>>> import numpy as np
>>> np.set_printoptions(suppress=True, linewidth=120)
>>> E = np.minimum.outer(np.arange(1, 7), np.arange(1, 7)) * -3
>>> E
array([[ -3,  -3,  -3,  -3,  -3,  -3],
       [ -3,  -6,  -6,  -6,  -6,  -6],
       [ -3,  -6,  -9,  -9,  -9,  -9],
       [ -3,  -6,  -9, -12, -12, -12],
       [ -3,  -6,  -9, -12, -15, -15],
       [ -3,  -6,  -9, -12, -15, -18]])
>>> w, vecs = np.linalg.eigh(E)
>>> x = np.array([2, 0, 3, 3, 1, 1])
>>> np.round(vecs * np.abs(w) @ vecs.T, 3)
array([[ 3.,  3.,  3.,  3.,  3.,  3.],
       [ 3.,  6.,  6.,  6.,  6.,  6.],
       [ 3.,  6.,  9.,  9.,  9.,  9.],
       [ 3.,  6.,  9., 12., 12., 12.],
       [ 3.,  6.,  9., 12., 15., 15.],
       [ 3.,  6.,  9., 12., 15., 18.]])
>>> np.abs(E).sum(axis=1).max(), round(np.abs(w).max(), 3)
(np.int64(63), np.float64(51.621))
>>> np.round(np.linalg.eigvalsh(E[1:, 1:]), 3)
array([-50.749,  -5.364,  -1.953,  -1.11 ,  -0.824])
>>> x @ E @ x / (x @ x), np.round(w[0], 3), np.round(w[-1], 3)
(np.float64(-32.25), np.float64(-51.621), np.float64(-0.796))
>>> M2 = np.linalg.inv(E)
>>> np.allclose(M2, E.T)
False
>>> f = np.array([0, 2, 1, 2, 0]) + 0.5
>>> K = np.outer(f, f) / (f @ f)
>>> K.round(3)
array([[0.016, 0.082, 0.049, 0.082, 0.016],
       [0.082, 0.41 , 0.246, 0.41 , 0.082],
       [0.049, 0.246, 0.148, 0.246, 0.049],
       [0.082, 0.41 , 0.246, 0.41 , 0.082],
       [0.016, 0.082, 0.049, 0.082, 0.016]])
>>> np.round(K @ np.linalg.pinv(K) @ K, 3)
array([[0.016, 0.082, 0.049, 0.082, 0.016],
       [0.082, 0.41 , 0.246, 0.41 , 0.082],
       [0.049, 0.246, 0.148, 0.246, 0.049],
       [0.082, 0.41 , 0.246, 0.41 , 0.082],
       [0.016, 0.082, 0.049, 0.082, 0.016]])
>>> np.abs(np.diag(np.linalg.qr(K)[1])) > 1e-9
array([ True, False, False, False, False])
>>> np.allclose(K[:-1].T @ np.linalg.lstsq(K[:-1].T, K[-1])[0], K[-1])
True
>>> w, vecs = np.linalg.eigh(K)
>>> x = np.array([1, 1, 1, 2, 0])
>>> round(x @ K @ x, 3)
np.float64(5.918)
>>> np.round(vecs * np.maximum(w, 0) @ vecs.T, 3)
array([[0.016, 0.082, 0.049, 0.082, 0.016],
       [0.082, 0.41 , 0.246, 0.41 , 0.082],
       [0.049, 0.246, 0.148, 0.246, 0.049],
       [0.082, 0.41 , 0.246, 0.41 , 0.082],
       [0.016, 0.082, 0.049, 0.082, 0.016]])
>>> (np.sign(vecs[:, -1].round(6)) == np.sign(vecs[0, -1].round(6))).astype(int)
array([1, 1, 1, 1, 1])
>>> np.round(np.linalg.eigvalsh(K[1:, 1:]), 3) + 0
array([0.   , 0.   , 0.   , 0.984])
>>> np.round(vecs * np.abs(w) @ vecs.T, 3)
array([[0.016, 0.082, 0.049, 0.082, 0.016],
       [0.082, 0.41 , 0.246, 0.41 , 0.082],
       [0.049, 0.246, 0.148, 0.246, 0.049],
       [0.082, 0.41 , 0.246, 0.41 , 0.082],
       [0.016, 0.082, 0.049, 0.082, 0.016]])
>>> rng = np.random.default_rng(883911)
>>> z = rng.permutation(5)
>>> z
array([1, 2, 0, 4, 3])
>>> M2 = K[z][:, z]
>>> np.round(np.sort(np.abs(np.linalg.eigvals(M2))), 3) + 0
array([0., 0., 0., 0., 1.])
>>> np.trace(M2)
np.float64(1.0)
>>> M = np.loadtxt("arr.csv", delimiter=",")
>>> M
array([[40., 10., 10., 21.,  3.],
       [10.,  8.,  4.,  4.,  0.],
       [10.,  4., 15.,  7., 17.],
       [21.,  4.,  7., 16.,  6.],
       [ 3.,  0., 17.,  6., 24.]])
>>> w, vecs = np.linalg.eigh(K)
>>> np.round(np.linalg.eigvalsh(K @ K), 3) + 0
array([0., 0., 0., 0., 1.])
>>> np.round(vecs @ np.diag(w) @ vecs.T, 3)
array([[0.016, 0.082, 0.049, 0.082, 0.016],
       [0.082, 0.41 , 0.246, 0.41 , 0.082],
       [0.049, 0.246, 0.148, 0.246, 0.049],
       [0.082, 0.41 , 0.246, 0.41 , 0.082],
       [0.016, 0.082, 0.049, 0.082, 0.016]])
>>> np.round(np.abs(vecs[:, -1]), 3)
array([0.128, 0.64 , 0.384, 0.64 , 0.128])
>>> w.round(3) + 0
array([0., 0., 0., 0., 1.])
>>> np.abs(vecs[:, -1]).round(6).argmax()
np.int64(1)
>>> np.round(vecs.T @ K @ vecs, 3) + 0
array([[0., 0., 0., 0., 0.],
       [0., 0., 0., 0., 0.],
       [0., 0., 0., 0., 0.],
       [0., 0., 0., 0., 0.],
       [0., 0., 0., 0., 1.]])
>>> np.round(np.linalg.eigvalsh(K + 3 * np.eye(5)), 3)
array([3., 3., 3., 3., 4.])
>>> w, vecs = np.linalg.eigh(M)
>>> w.round(3)
array([ 0.261,  2.667,  6.97 , 31.663, 61.439])
>>> np.round(vecs.T @ M @ vecs, 3) + 0
array([[ 0.261,  0.   ,  0.   ,  0.   ,  0.   ],
       [ 0.   ,  2.667,  0.   ,  0.   ,  0.   ],
       [ 0.   ,  0.   ,  6.97 ,  0.   ,  0.   ],
       [ 0.   ,  0.   ,  0.   , 31.663,  0.   ],
       [ 0.   ,  0.   ,  0.   ,  0.   , 61.439]])
>>> w.sum(), np.trace(M)
(np.float64(103.0), np.float64(103.0))
>>> np.round(np.abs(vecs[:, -1]), 3)
array([0.74 , 0.199, 0.351, 0.452, 0.291])
>>> np.unique(w.round(6) + 0, return_counts=True)[1]
array([1, 1, 1, 1, 1])
>>> (w > 1e-8).sum(), (w < -1e-8).sum()
(np.int64(5), np.int64(0))
>>> np.round(np.linalg.svd(M, compute_uv=False), 3)
array([61.439, 31.663,  6.97 ,  2.667,  0.261])
>>> M2 = M[0, 0] * M[1:] - np.outer(M[1:, 0], M[0])
>>> M2
array([[  0., 220.,  60., -50., -30.],
       [  0.,  60., 500.,  70., 650.],
       [  0., -50.,  70., 199., 177.],
       [  0., -30., 650., 177., 951.]])
>>> np.linalg.matrix_rank(M2), np.linalg.matrix_rank(M)
(np.int64(4), np.int64(5))
>>> x = np.array([1, 0, 0, 3, 0])
>>> rhs = M @ x
>>> b, lr = np.zeros(5), 1 / np.linalg.norm(M, 2) ** 2
>>> for i in range(10):
...     b -= lr * M.T @ (M @ b - rhs)
...     if i % 2 == 0: print(i, round(np.linalg.norm(M @ b - rhs), 3))
... 
0 20.372
2 14.343
4 11.878
6 10.897
8 10.434
>>> b.round(3)
array([1.832, 0.367, 0.36 , 1.133, 0.1  ])
>>> th = np.deg2rad(180)
>>> data = np.eye(4)
>>> data[np.ix_([3, 2], [3, 2])] = [[np.cos(th), -np.sin(th)], [np.sin(th), np.cos(th)]]
>>> data.round(3) + 0
array([[ 1.,  0.,  0.,  0.],
       [ 0.,  1.,  0.,  0.],
       [ 0.,  0., -1.,  0.],
       [ 0.,  0.,  0., -1.]])
>>> np.einsum("ij,ji->", M, M)
np.float64(4833.0)
>>> np.einsum("ii->", M)
np.float64(103.0)
>>> np.kron(np.eye(2, dtype=int), M)
array([[40., 10., 10., 21.,  3.,  0.,  0.,  0.,  0.,  0.],
       [10.,  8.,  4.,  4.,  0.,  0.,  0.,  0.,  0.,  0.],
       [10.,  4., 15.,  7., 17.,  0.,  0.,  0.,  0.,  0.],
       [21.,  4.,  7., 16.,  6.,  0.,  0.,  0.,  0.,  0.],
       [ 3.,  0., 17.,  6., 24.,  0.,  0.,  0.,  0.,  0.],
       [ 0.,  0.,  0.,  0.,  0., 40., 10., 10., 21.,  3.],
       [ 0.,  0.,  0.,  0.,  0., 10.,  8.,  4.,  4.,  0.],
       [ 0.,  0.,  0.,  0.,  0., 10.,  4., 15.,  7., 17.],
       [ 0.,  0.,  0.,  0.,  0., 21.,  4.,  7., 16.,  6.],
       [ 0.,  0.,  0.,  0.,  0.,  3.,  0., 17.,  6., 24.]])
>>> f = np.array([9, -3, 1, -4, 5])
>>> M2 = M + np.outer(f, np.eye(5)[0])
>>> np.linalg.matrix_rank(M2 - M)
np.int64(1)
>>> M2 = M / np.sqrt((M ** 2).mean(axis=1, keepdims=True))
>>> np.round(np.linalg.norm(M2, axis=1), 3)
array([2.236, 2.236, 2.236, 2.236, 2.236])
>>> A = np.loadtxt("data.csv", delimiter=",")
>>> A
array([[ 0.,  2.,  1.,  0.,  3.],
       [ 3.,  2.,  1.,  3.,  6.],
       [ 6.,  2.,  2.,  6.,  9.],
       [ 9.,  4.,  4.,  7., 10.],
       [ 9.,  7.,  5.,  8., 11.],
       [11.,  7.,  8.,  9., 13.],
       [13.,  7.,  8., 12., 15.],
       [15.,  7., 11., 12., 16.],
       [18.,  8., 12., 14., 18.],
       [18., 11., 12., 14., 20.],
       [19., 14., 12., 14., 22.],
       [22., 16., 13., 16., 24.],
       [25., 17., 13., 16., 25.],
       [26., 19., 16., 17., 25.],
       [27., 22., 19., 18., 25.],
       [27., 25., 22., 21., 26.],
       [29., 25., 25., 24., 27.],
       [30., 27., 28., 26., 30.],
       [32., 29., 30., 29., 33.],
       [34., 31., 31., 29., 33.],
       [36., 31., 31., 29., 35.],
       [39., 33., 31., 31., 37.],
       [41., 36., 32., 34., 39.],
       [42., 37., 35., 36., 39.],
       [43., 39., 35., 38., 40.],
       [45., 40., 35., 39., 43.]])
>>> Ac = A - A.mean(axis=0)
>>> left, sig, vt = np.linalg.svd(Ac, full_matrices=False)
>>> np.round((sig ** 2).sum() ** 2 / (sig ** 4).sum(), 3)
np.float64(1.027)
>>> np.abs(left[:, 0]).argmax()
np.int64(0)
>>> (np.sign(left[:, 0]) == np.sign(left[0, 0])).astype(int)
array([1, 1, 1, 1, 1, 1, 1, 1, 1, 1, 1, 1, 1, 1, 0, 0, 0, 0, 0, 0, 0, 0, 0, 0, 0, 0])
>>> np.abs(vt[0]).argmax()
np.int64(0)
>>> np.round(np.abs(vt[-1]), 3)
array([0.653, 0.048, 0.054, 0.106, 0.747])
